$ python3 -q
>>> import numpy as np
>>> np.set_printoptions(precision=2, suppress=True, linewidth=120)
>>> arr = np.load("test12.npy")
>>> arr
array([[4, 2, 2],
       [2, 1, 1],
       [2, 1, 1]])
>>> # equal to its transpose
>>> vals, vecs = np.linalg.eigh(arr)
>>> np.round(vecs.T @ arr @ vecs, 2) + 0
array([[0., 0., 0.],
       [0., 0., 0.],
       [0., 0., 6.]])
>>> np.abs(vecs[:, -1])
array([0.82, 0.41, 0.41])
>>> vecs @ np.diag(vals) @ vecs.T
array([[4., 2., 2.],
       [2., 1., 1.],
       [2., 1., 1.]])
>>> round(float(vals.sum()), 2), np.trace(arr)
(6.0, np.int64(6))
>>> np.unique(vals.round(6) + 0, return_counts=True)[1]
array([2, 1])
>>> np.round(vecs.T @ vecs, 2) + 0
array([[1., 0., 0.],
       [0., 1., 0.],
       [0., 0., 1.]])
>>> left, s, Vt = np.linalg.svd(arr)
>>> s.round(2) + 0
array([6., 0., 0.])
>>> np.argmax(s[:-1] / (s[1:] + 1e-6)) + 1
np.int64(1)
>>> B = left[:, :1] @ np.diag(s[:1]) @ Vt[:1]
>>> round(np.linalg.norm(arr - B) / np.linalg.norm(arr), 2)
np.float64(0.0)
>>> round(np.abs(arr - B).max(), 2)
np.float64(0.0)
>>> B
array([[4., 2., 2.],
       [2., 1., 1.],
       [2., 1., 1.]])
>>> np.linalg.matrix_rank(arr, rtol=0.05)
np.int64(1)
>>> np.linalg.matrix_rank(B)
np.int64(1)
>>> (arr + arr.T) / 2
array([[4., 2., 2.],
       [2., 1., 1.],
       [2., 1., 1.]])
>>> np.allclose(arr @ arr.T, arr.T @ arr)
True
>>> round(np.abs(np.linalg.eigvals(arr)).max(), 2)
np.float64(6.0)
>>> feats = np.loadtxt("dump.csv", delimiter=",")
>>> feats
array([[0., 2., 8., 5., 9.],
       [6., 6., 3., 6., 4.],
       [0., 7., 9., 2., 0.],
       [3., 5., 3., 8., 0.],
       [2., 0., 9., 2., 4.]])
>>> u = np.array([0, -2, 1, 2, 2])
>>> B = feats + np.outer(u, np.eye(5)[4])
>>> np.linalg.matrix_rank(np.linalg.inv(B) - np.linalg.inv(feats), tol=1e-8)
np.int64(1)
>>> B
array([[0., 2., 8., 5., 9.],
       [6., 6., 3., 6., 2.],
       [0., 7., 9., 2., 1.],
       [3., 5., 3., 8., 2.],
       [2., 0., 9., 2., 6.]])
>>> np.linalg.matrix_rank(B - feats)
np.int64(1)
>>> np.round(np.linalg.det(B) / np.linalg.det(feats), 2), round(float(1 + np.linalg.solve(feats, u)[4]), 2)
(np.float64(0.5), 0.5)
>>> u = np.array([-2, 3])
>>> np.polyval(u, feats[0])
array([  3.,  -1., -13.,  -7., -15.])
>>> np.cross(feats[0, :3], feats[2, :3])
array([-38.,   0.,   0.])
>>> np.array([np.convolve(row, u, "same") for row in feats])
array([[  0.,  -4., -10.,  14.,  -3.],
       [-12.,   6.,  12.,  -3.,  10.],
       [  0., -14.,   3.,  23.,   6.],
       [ -6.,  -1.,   9.,  -7.,  24.],
       [ -4.,   6., -18.,  23.,  -2.]])
>>> np.convolve(feats[0], u)
array([  0.,  -4., -10.,  14.,  -3.,  27.])
>>> np.correlate(feats[0], feats[2], "full")
array([  0.,   0.,   4.,  34.,  96., 119., 116.,  63.,   0.])
>>> x = np.array([3, 0, 3, 8, 4])
>>> target = feats @ x
>>> b, lr = np.zeros(5), 1 / np.linalg.norm(feats, 2) ** 2
>>> for i in range(30):
...     b -= lr * feats.T @ (feats @ b - target)
...     if i % 10 == 0: print(i, round(np.linalg.norm(feats @ b - target), 2))
... 
0 35.12
10 12.64
20 7.46
>>> b
array([3.22, 1.09, 2.65, 6.87, 4.7 ])
>>> round(np.linalg.cond(feats), 2)
np.float64(6.75)
>>> B = np.array([[7, 6], [1, 7], [2, 5], [2, 1], [0, 0]])
>>> np.einsum("ik,kj->ji", feats, B)
array([[28., 66., 29., 48., 36.],
       [59., 99., 96., 76., 59.]])
>>> np.einsum("ij->j", feats)
array([11., 20., 32., 23., 17.])
>>> feats @ B
array([[28., 59.],
       [66., 99.],
       [29., 96.],
       [48., 76.],
       [36., 59.]])
>>> np.vstack([feats, B.T]).shape
(7, 5)
>>> np.linalg.matrix_rank(feats @ B)
np.int64(2)
>>> B.T @ feats.T
array([[28., 66., 29., 48., 36.],
       [59., 99., 96., 76., 59.]])
>>> x = np.array([4, 4, 0, 9, 2])
>>> target = feats @ x
>>> target
array([ 71., 110.,  46., 104.,  34.])
>>> np.round(np.linalg.solve(feats, 5 * target), 2) + 0
array([20., 20.,  0., 45., 10.])
>>> np.round(np.linalg.solve(feats, target), 2) + 0
array([4., 4., 0., 9., 2.])
>>> np.round(np.linalg.solve(feats.T, feats[4]), 2) + 0
array([0., 0., 0., 0., 1.])
>>> data = np.load("x.npy")
>>> data
array([[-2,  0, -3,  1, -1],
       [ 3,  5,  2,  6,  4],
       [ 7,  9,  6, 10,  8]])
>>> left, s, Vt = np.linalg.svd(data)
>>> s.round(2) + 0
array([20.51,  3.81,  0.  ])
>>> np.argmax(s[:-1] / (s[1:] + 1e-6)) + 1
np.int64(2)
>>> B = left[:, :2] @ np.diag(s[:2]) @ Vt[:2]
>>> np.linalg.matrix_rank(B)
np.int64(2)
>>> np.linalg.matrix_rank(data, rtol=0.05)
np.int64(2)
>>> round(np.linalg.norm(data - B, 2), 2), round(float(s[2]), 2)
(np.float64(0.0), 0.0)
